% python3 -q
>>> import numpy as np
>>> np.set_printoptions(precision=1, suppress=True, linewidth=100)
>>> arr = np.array([[1, 1, -1, -1, 1, 1, -1, -1],
...     [1, -1, 1, -1, 1, -1, 1, -1],
...     [1, -1, -1, 1, 1, -1, -1, 1]])
>>> print(arr)
[[ 1  1 -1 -1  1  1 -1 -1]
 [ 1 -1  1 -1  1 -1  1 -1]
 [ 1 -1 -1  1  1 -1 -1  1]]
>>> vec = np.array([0, -2, -3, 0, 3, 2, 4, -2])
>>> h = np.maximum(arr @ vec, 0)
>>> print(np.flatnonzero(h > 1e-9))
[0 1]
>>> print(np.tanh(arr @ vec))
[1. 1. 0.]
>>> print(np.maximum(arr @ vec, 0) - np.maximum(-arr @ vec, 0))
[4 6 0]
>>> K = np.loadtxt("arr.csv", delimiter=",")
>>> print(K)
[[ 1.   0.2  0.1  0.1]
 [ 0.2  0.3 -0.3 -0.3]
 [ 0.1 -0.3  0.9 -0.1]
 [ 0.1 -0.3 -0.1  0.9]]
>>> print(round(np.linalg.norm(arr, 1), 1), round(float(np.linalg.norm(arr, np.inf)), 1))
3.0 8.0
>>> print(np.linalg.norm(arr, axis=0))
[1.7 1.7 1.7 1.7 1.7 1.7 1.7 1.7]
>>> print(np.round(np.linalg.norm(arr) ** 2 / np.linalg.norm(arr, 2) ** 2, 1))
3.0
>>> left, sv, Vt = np.linalg.svd(K)
>>> vecs = Vt[:(sv > 1e-8).sum()]
>>> rng = np.random.default_rng(83263)
>>> vec = K[1] + 3 * K[0] + rng.integers(2) * np.eye(4)[2]
>>> print(vec)
[ 3.1  0.8  0.9 -0.1]
>>> print(round(np.linalg.norm(vec - vecs.T @ vecs @ vec), 1))
0.3
>>> print(np.diag(vecs.T @ vecs))
[1.  0.3 0.9 0.9]
>>> print(np.allclose(vecs.T @ vecs @ vec, vec))
False
